$ python3 -q
>>> import numpy as np
>>> np.set_printoptions(precision=4, suppress=True, linewidth=140, floatmode="fixed")
>>> J = np.load("a.npy")
>>> J
array([[ 0.0000, -0.6263, -0.1413,  0.7667],
       [ 0.2386, -0.7164,  0.4132, -0.5090],
       [-0.1790, -0.2803, -0.8598, -0.3874],
       [ 0.9545,  0.1265, -0.2645,  0.0546]])
>>> Y = np.array([[6, 6], [3, -7]])
>>> Z = np.kron(Y, J)
>>> Z.shape
(8, 8)
>>> K = np.load("layer16.npy")
>>> K
array([[1.9832, 1.9795, 1.0097],
       [2.0211, 2.0151, 0.9549],
       [1.9938, 2.0074, 1.0023],
       [1.9624, 1.9938, 0.9725],
       [2.0062, 2.0186, 1.0237],
       [1.9787, 2.0313, 1.0230],
       [1.9980, 2.0078, 0.9992],
       [2.0181, 1.9845, 1.0124],
       [2.0171, 1.9676, 1.0499],
       [2.0129, 1.9948, 1.0055],
       [2.0156, 1.9755, 1.0209],
       [1.9840, 0.9640, 3.0021],
       [1.9730, 0.9618, 3.0031],
       [2.0026, 0.9984, 2.9790],
       [1.9877, 0.9993, 3.0044],
       [2.0185, 1.0115, 3.0201],
       [2.0070, 1.0349, 3.0366],
       [2.0038, 1.0014, 3.0209],
       [1.9868, 0.9806, 3.0075],
       [2.0094, 1.0177, 2.9853],
       [2.0180, 1.0106, 2.9894],
       [2.0085, 1.0304, 3.0157]])
>>> rng = np.random.default_rng(415)
>>> lab = rng.permutation(3)
>>> Y = K[:, lab] * rng.choice([-1, 1], 3)
>>> Y
array([[1.9832, 1.0097, 1.9795],
       [2.0211, 0.9549, 2.0151],
       [1.9938, 1.0023, 2.0074],
       [1.9624, 0.9725, 1.9938],
       [2.0062, 1.0237, 2.0186],
       [1.9787, 1.0230, 2.0313],
       [1.9980, 0.9992, 2.0078],
       [2.0181, 1.0124, 1.9845],
       [2.0171, 1.0499, 1.9676],
       [2.0129, 1.0055, 1.9948],
       [2.0156, 1.0209, 1.9755],
       [1.9840, 3.0021, 0.9640],
       [1.9730, 3.0031, 0.9618],
       [2.0026, 2.9790, 0.9984],
       [1.9877, 3.0044, 0.9993],
       [2.0185, 3.0201, 1.0115],
       [2.0070, 3.0366, 1.0349],
       [2.0038, 3.0209, 1.0014],
       [1.9868, 3.0075, 0.9806],
       [2.0094, 2.9853, 1.0177],
       [2.0180, 2.9894, 1.0106],
       [2.0085, 3.0157, 1.0304]])
>>> Uu, _, Vt = np.linalg.svd(K.T @ Y)
>>> np.round(Uu @ Vt, 4) + 0
array([[1.0000, 0.0000, 0.0000],
       [0.0000, 0.0000, 1.0000],
       [0.0000, 1.0000, 0.0000]])
>>> print(lab)
[0 2 1]
